In [1]: import numpy as np

In [2]: from numpy import linalg as LA

In [3]: np.set_printoptions(precision=3, suppress=True, linewidth=120)

In [4]: rd = lambda a: np.round(a, 3) + 0

In [5]: data = np.load("arr.npy")

In [6]: print(rd(data))
[[-0.628 -0.399 -0.668]
 [-0.576 -0.339  0.744]
 [-0.523  0.852 -0.016]]

In [7]: A2 = data / LA.norm(data, axis=1, keepdims=True)

In [8]: cov = A2 @ A2.T

In [9]: print((np.abs(cov) > 0.9).astype(int))
[[1 0 0]
 [0 1 0]
 [0 0 1]]

In [10]: print(rd(cov))
[[1. 0. 0.]
 [0. 1. 0.]
 [0. 0. 1.]]

In [11]: print((cov - 2 * np.eye(3)).round(6).argmax(axis=1))
[1 0 0]

In [12]: print(rd(LA.norm(A2, axis=1)))
[1. 1. 1.]

In [13]: print(rd(cov[2]))
[0. 0. 1.]

In [14]: print(rd(data.T @ data))
[[1. 0. 0.]
 [0. 1. 0.]
 [0. 0. 1.]]

In [15]: print(rd(LA.pinv(data)))
[[-0.628 -0.576 -0.523]
 [-0.399 -0.339  0.852]
 [-0.668  0.744 -0.016]]

In [16]: print(rd(LA.norm(data, axis=0)))
[1. 1. 1.]

In [17]: print(rd(data @ data.T))
[[1. 0. 0.]
 [0. 1. 0.]
 [0. 0. 1.]]

In [18]: print(rd(data @ data))
[[ 0.974 -0.183  0.134]
 [ 0.168  0.979  0.12 ]
 [-0.153 -0.094  0.984]]

In [19]: LA.determinant(data)
---------------------------------------------------------------------------
AttributeError                            Traceback (most recent call last)
Cell In[19], line 1
----> 1 LA.determinant(data)

AttributeError: module 'numpy.linalg' has no attribute 'determinant'

In [20]: print(rd(np.abs(LA.eigvals(data)).max()))
1.0

In [21]: print(rd(np.trace(data)))
-0.984

In [22]: vec = np.array([1, 1, 0])

In [23]: print(rd(LA.det(data)))
1.0

In [24]: print([p for p in range(1, 25) if np.allclose(LA.matrix_power(data, p), np.eye(3))])
[]

In [25]: print(rd(data.T @ (data @ vec)))
[1. 1. 0.]

In [26]: print(rd(LA.inv(data)))
[[-0.628 -0.576 -0.523]
 [-0.399 -0.339  0.852]
 [-0.668  0.744 -0.016]]

In [27]: print(3 - LA.matrix_rank(data - np.eye(3), tol=1e-8))
1

In [28]: rng = np.random.default_rng(69)

In [29]: lab = rng.permutation(3)

In [30]: print(lab)
[0 1 2]

In [31]: A2 = data[lab][:, lab]

In [32]: print(rd(np.diag(A2)))
[-0.628 -0.339 -0.016]

In [33]: print(rd(LA.det(A2)), rd(LA.det(data[lab])))
1.0 1.0

In [34]: print(rd(np.sort(np.abs(LA.eigvals(A2)))))
[1. 1. 1.]

In [35]: A2 = np.array([[2, 1], [0, 2]])

In [36]: feats = np.kron(np.eye(2, dtype=int), A2)

In [37]: print(feats)
[[2 1 0 0]
 [0 2 0 0]
 [0 0 2 1]
 [0 0 0 2]]

In [38]: r0, r1 = feats[2], feats[0]

In [39]: print(r0 @ r0)
5

In [40]: p = (r0 @ r1) / (r0 @ r0) * r0

In [41]: print(rd(LA.norm(r0 + r1) ** 2 + LA.norm(r0 - r1) ** 2))
20.0

In [42]: print(LA.matrix_rank(np.outer(r0, r1)))
1

In [43]: K = np.load("case8.npy")

In [44]: print(rd(K))
[[ -9.461  -1.569   5.18   13.072   5.569   0.866   2.657   8.455]
 [ -8.518  -3.53    7.399  12.386   2.313  -2.309  -1.685   9.659]
 [ -9.486  -0.535   3.853  12.804   6.906   2.382   4.661   7.473]
 [ -8.89    1.225   1.381  11.496   8.673   4.749   7.692   5.335]
 [  9.365  -0.091  -3.004 -12.46   -7.608  -3.254  -5.794  -6.78 ]
 [  9.101   2.664  -6.475 -12.911  -3.884   0.852  -0.332  -9.249]
 [ -1.557   5.752  -6.91    0.398   8.579   8.907  12.006  -4.418]
 [ -5.542   4.305  -3.713   6.134   9.923   8.125  11.612  -0.097]
 [  0.967   6.058  -8.147  -3.056   6.951   8.512  11.081  -6.565]
 [ -2.022   5.648  -6.622   1.048   8.819   8.911  12.086  -3.977]
 [ -5.629  -5.401   8.852   9.081  -2.383  -6.     -7.019   9.349]
 [  8.464   3.592  -7.461 -12.333  -2.191   2.417   1.837  -9.679]
 [  0.011  -5.989   7.733   1.732  -7.646  -8.738 -11.537   5.781]]

In [45]: W1 = np.array([[3, 2, 0],
    ...:     [9, 5, 6],
    ...:     [1, 9, 2],
    ...:     [8, 3, 1],
    ...:     [8, 3, 6],
    ...:     [5, 5, 5],
    ...:     [2, 4, 5],
    ...:     [2, 3, 9]])

In [46]: coef = np.array([5, 5, 2])

In [47]: act = np.maximum(K @ W1 + coef, 0)

In [48]: print((act > 0).astype(int))
[[1 1 1]
 [1 1 1]
 [1 1 1]
 [1 1 1]
 [0 0 0]
 [0 0 0]
 [1 1 1]
 [1 1 1]
 [1 1 1]
 [1 1 1]
 [0 1 1]
 [0 0 0]
 [0 0 0]]

In [49]: basis = np.array([[-4, 2], [-2, -1], [-1, -2]])

In [50]: print((act @ basis).round(6).argmax(axis=1))
[1 1 1 1 0 0 1 1 1 1 1 0 0]

In [51]: vec = np.array([-1, -1, 0, 1, 0, 3, -3, 2])

In [52]: print(rd(K @ (2 * vec)))
[ 71.277  83.761  61.864  42.009 -55.35  -79.246 -43.863  -6.565 -61.834 -40.116  83.73  -84.009  55.334]

In [53]: arr = np.loadtxt("m.csv", delimiter=",")

In [54]: print(arr)
[[  7.522  17.304   2.735   5.814   1.639]
 [ -0.653  10.656  11.979 -11.937  -0.13 ]
 [ -1.572  -0.718   2.118  17.903   8.485]
 [ 18.929  -0.61   -6.173   0.772  -1.617]
 [ 14.274 -13.219  -0.536  -2.978   3.517]
 [ -8.666  -6.175   5.512 -15.225  -4.958]
 [  8.037  14.318  -9.553  -5.52    2.941]
 [ -0.225  -6.873  -8.776   8.973 -13.971]
 [ -5.109  -1.87   11.066  15.153   4.282]
 [ 14.831  -8.177   0.406  -3.894  -9.891]
 [ -2.563 -15.257   1.81    5.395  11.325]
 [ 13.514  -2.727  12.295  -4.013   6.533]
 [  8.155  -9.295  -6.472   3.981  13.761]
 [-15.286  -0.589 -10.347  -1.056   7.604]
 [ 12.192   3.666   8.882   2.609  12.338]
 [  2.123 -16.441   2.482  -8.752  -6.513]
 [ -4.775  17.842   2.177   5.539   4.842]
 [  4.695 -10.316 -14.545   2.298   7.395]
 [  4.642   2.775   7.366 -16.842   5.731]
 [ -5.242  -2.565  16.828  -9.096  -0.178]]

In [55]: Xc = arr - arr.mean(axis=0)

In [56]: left, sigma, vt = LA.svd(Xc, full_matrices=False)

In [57]: print(rd(vt[0] * np.sign(vt[0, np.abs(vt[0]).argmax()])))
[-0.208  0.84   0.453 -0.204  0.067]

In [58]: print(rd(Xc.mean(axis=0)))
[0. 0. 0. 0. 0.]

In [59]: print(rd(sigma))
[46.047 44.28  39.187 33.818 28.279]

In [60]: print((np.sign(left[:, 0]) == np.sign(left[0, 0])).astype(int))
[1 1 0 0 0 1 1 0 1 0 0 1 0 0 1 0 1 0 1 1]

In [61]: print(rd(np.abs(vt[-1])))
[0.089 0.018 0.344 0.482 0.801]

In [62]: print(np.abs(left[:, 0]).argmax())
1

In [63]: print(rd((sigma ** 2).sum() ** 2 / (sigma ** 4).sum()))
4.52

In [64]: print(np.abs(vt[0]).argmax())
1

In [65]: Xc = arr - arr.mean(axis=0)

In [66]: evecs = LA.svd(Xc)[2][:4]

In [67]: A2 = Xc - Xc @ evecs.T @ evecs

In [68]: print(rd(LA.norm(A2) / LA.norm(Xc)))
0.325

In [69]: print(rd(A2.std(axis=0)))
[0.562 0.111 2.174 3.051 5.062]

In [70]: d = LA.norm(arr[:, None] - arr[None], axis=-1)

In [71]: print(LA.matrix_rank(d ** 2))
7

In [72]: print(np.unravel_index(d.round(6).argmax(), d.shape))
(np.int64(15), np.int64(16))

In [73]: print(rd(LA.norm(arr, axis=1)))
[19.999 20.    20.    20.    20.    20.    19.999 20.    20.    20.    20.    20.    20.    20.    20.    20.    20.
 20.    20.    20.   ]

In [74]: print(d[14].round(6).argsort(kind="stable")[:4])
[14 11  0 12]

In [75]: print(d.shape)
(20, 20)

In [76]: print(np.flatnonzero(d[14] < d.mean() / 2))
[11 14]

In [77]: lab = arr[:, 3] > np.median(arr[:, 3])

In [78]: r0 = arr[lab].mean(axis=0) - arr[~lab].mean(axis=0)

In [79]: print(rd(r0))
[ 0.967  1.602 -4.361 14.775  4.382]

In [80]: print(np.argsort(-np.abs(r0).round(6), kind="stable"))
[3 4 2 1 0]

In [81]: print(LA.matrix_power(feats - np.diag(np.diag(feats)), 4))
[[0 0 0 0]
 [0 0 0 0]
 [0 0 0 0]
 [0 0 0 0]]

In [82]: print(LA.matrix_rank(feats - feats[0, 0] * np.eye(4)))
2

In [83]: M = np.loadtxt("run1.csv", delimiter=",")

In [84]: print(M)
[[ 2.2   -0.4    1.4    0.     0.4   -0.6   -0.8   -2.     0.6  ]
 [ 0.8    0.4   -0.6   -0.2    1.7    0.2    0.2    1.8    0.1  ]
 [ 1.8   -0.4    0.1   -0.8   -1.1   -0.6    1.2   -1.6    0.4  ]
 [-0.894  0.02  -0.351 -0.736  0.133 -1.101  1.186 -0.003 -0.026]
 [-0.5   -1.3    1.5   -0.2    0.9    0.7   -0.4    1.7    0.   ]
 [-0.9    0.    -0.3   -0.8    0.2   -1.3    1.3    0.     0.1  ]
 [-3.    -1.3   -0.5   -0.7   -0.2   -0.3    1.1   -1.    -0.3  ]
 [-0.3   -0.3   -0.4   -0.8    1.4    0.2   -0.3    0.2    2.1  ]]

In [85]: vec = np.array([3, 0, -3, 0, 2, 2, 2, -2, 1])

In [86]: a = np.maximum(M @ vec, 0)

In [87]: print(rd(a))
[5.  4.9 7.7 0.  0.  0.  0.  4.6]

In [88]: print(rd(M.T @ a))
[ 27.4   -4.5    2.99 -10.82   8.3   -5.72   4.84 -12.58  16.23]

In [89]: print([round(float(x), 3) for x in LA.svd(M, compute_uv=False)[:3]])
[4.966, 4.457, 3.09]

In [90]: M[:, 9]
---------------------------------------------------------------------------
IndexError                                Traceback (most recent call last)
Cell In[90], line 1
----> 1 M[:, 9]

IndexError: index 9 is out of bounds for axis 1 with size 9

In [91]: print(rd(M.sum(axis=0)))
[-0.794 -3.28   0.849 -4.236  3.433 -2.801  3.486 -0.903  2.974]

In [92]: print(rd(LA.svd(M, compute_uv=False)))
[4.966 4.457 3.09  2.795 2.057 1.354 0.872 0.045]

In [93]: print(np.unravel_index(np.abs(M).argmax(), M.shape))
(np.int64(6), np.int64(0))

In [94]: print(rd(M.mean(axis=0)))
[-0.099 -0.41   0.106 -0.53   0.429 -0.35   0.436 -0.113  0.372]

In [95]: M[8]
---------------------------------------------------------------------------
IndexError                                Traceback (most recent call last)
Cell In[95], line 1
----> 1 M[8]

IndexError: index 8 is out of bounds for axis 0 with size 8

In [96]: print(M.shape)
(8, 9)

In [97]: print(LA.matrix_rank(M))
8

In [98]: theta = np.radians(15)

In [99]: r_ = np.eye(9)

In [100]: r_[7, 7] = r_[6, 6] = np.cos(theta)

In [101]: r_[7, 6], r_[6, 7] = -np.sin(theta), np.sin(theta)

In [102]: print(rd(r_))
[[ 1.     0.     0.     0.     0.     0.     0.     0.     0.   ]
 [ 0.     1.     0.     0.     0.     0.     0.     0.     0.   ]
 [ 0.     0.     1.     0.     0.     0.     0.     0.     0.   ]
 [ 0.     0.     0.     1.     0.     0.     0.     0.     0.   ]
 [ 0.     0.     0.     0.     1.     0.     0.     0.     0.   ]
 [ 0.     0.     0.     0.     0.     1.     0.     0.     0.   ]
 [ 0.     0.     0.     0.     0.     0.     0.966  0.259  0.   ]
 [ 0.     0.     0.     0.     0.     0.    -0.259  0.966  0.   ]
 [ 0.     0.     0.     0.     0.     0.     0.     0.     1.   ]]

In [103]: A2 = M @ r_.T

In [104]: print(rd(np.abs(A2 - M).max(axis=0)))
[0.    0.    0.    0.    0.    0.    0.49  0.336 0.   ]

In [105]: print(np.allclose(LA.norm(M, axis=1), LA.norm(A2, axis=1)))
True

In [106]: print(np.allclose(M @ M.T, A2 @ A2.T))
True

In [107]: X = np.load("block1.npy")

In [108]: print(X)
[[ 0. -2.  0.  0.  0.  0.]
 [-2.  2. -2.  0.  0.  0.]
 [ 0. -2.  0. -2.  0.  0.]
 [ 0.  0. -2.  0. -2.  0.]
 [ 0.  0.  0. -2.  1. -2.]
 [ 0.  0.  0.  0. -2.  2.]]

In [109]: A2 = X + rng.integers(-2, 3, (6, 5)) @ rng.integers(-2, 3, (5, 6))

In [110]: print(A2)
[[ -6.   0.   2.   2.   5.   1.]
 [ -3.  -1.   1.   1.  -5.   0.]
 [ -3.   2.   0.   2.  -1.   3.]
 [  3.  -4.  -1.  -1.  -1.   0.]
 [  7. -12.   3.  -6.   0. -10.]
 [  4.  -4.   1.   1. -12.  -1.]]

In [111]: print(LA.matrix_rank(A2 - X, tol=1e-8))
5

In [112]: def softmax(z):
     ...:     e = np.exp(z - z.max(axis=-1, keepdims=True))
     ...:     return e / e.sum(axis=-1, keepdims=True)
     ...: 

In [113]: print(rd(softmax(10 * A2[4])))
[1. 0. 0. 0. 0. 0.]

In [114]: att = A2 @ A2.T / np.sqrt(6)

In [115]: print(rd(softmax(att)[4] @ A2))
[  7. -12.   3.  -6.   0. -10.]

In [116]: print(softmax(att).round(6).argmax(axis=1))
[0 5 2 4 4 5]

In [117]: print([round(float(LA.det(X[:i, :i])), 2) + 0 for i in range(1, 7)])
[0.0, -4.0, 0.0, 16.0, 16.0, -32.0]

In [118]: print(rd(LA.eigvalsh(X).min()))
-3.121

In [119]: try:
     ...:     LA.cholesky(X)
     ...: except LA.LinAlgError as e:
     ...:     print("failed:", e)
     ...: 
failed: Matrix is not positive definite

In [120]: w, evecs = LA.eigh(X)

In [121]: print((w > 1e-8).sum(), (w < -1e-8).sum())
3 3

In [122]: print(np.abs(evecs[:, -1]).round(6).argmax())
1

In [123]: print(rd(evecs @ np.diag(w) @ evecs.T))
[[ 0. -2.  0.  0.  0.  0.]
 [-2.  2. -2.  0.  0.  0.]
 [ 0. -2.  0. -2.  0.  0.]
 [ 0.  0. -2.  0. -2.  0.]
 [ 0.  0.  0. -2.  1. -2.]
 [ 0.  0.  0.  0. -2.  2.]]

In [124]: print(rd(np.abs(evecs[:, -1])))
[0.249 0.551 0.422 0.384 0.429 0.353]

In [125]: print(np.unique(w.round(6) + 0, return_counts=True)[1])
[1 1 1 1 1 1]

In [126]: print(rd(w.sum()), np.trace(X))
5.0 5.0

In [127]: print((X + X.T) / 2)
[[ 0. -2.  0.  0.  0.  0.]
 [-2.  2. -2.  0.  0.  0.]
 [ 0. -2.  0. -2.  0.  0.]
 [ 0.  0. -2.  0. -2.  0.]
 [ 0.  0.  0. -2.  1. -2.]
 [ 0.  0.  0.  0. -2.  2.]]

In [128]: print(rd(np.abs(LA.eigvals(X)).max()))
4.433

In [129]: print(np.trace(X))
5.0

In [130]: print(X @ X)
[[ 4. -4.  4.  0.  0.  0.]
 [-4. 12. -4.  4.  0.  0.]
 [ 4. -4.  8.  0.  4.  0.]
 [ 0.  4.  0.  8. -2.  4.]
 [ 0.  0.  4. -2.  9. -6.]
 [ 0.  0.  0.  4. -6.  8.]]

In [131]: assert X == X.T
---------------------------------------------------------------------------
ValueError                                Traceback (most recent call last)
Cell In[131], line 1
----> 1 assert X == X.T

ValueError: The truth value of an array with more than one element is ambiguous. Use a.any() or a.all()
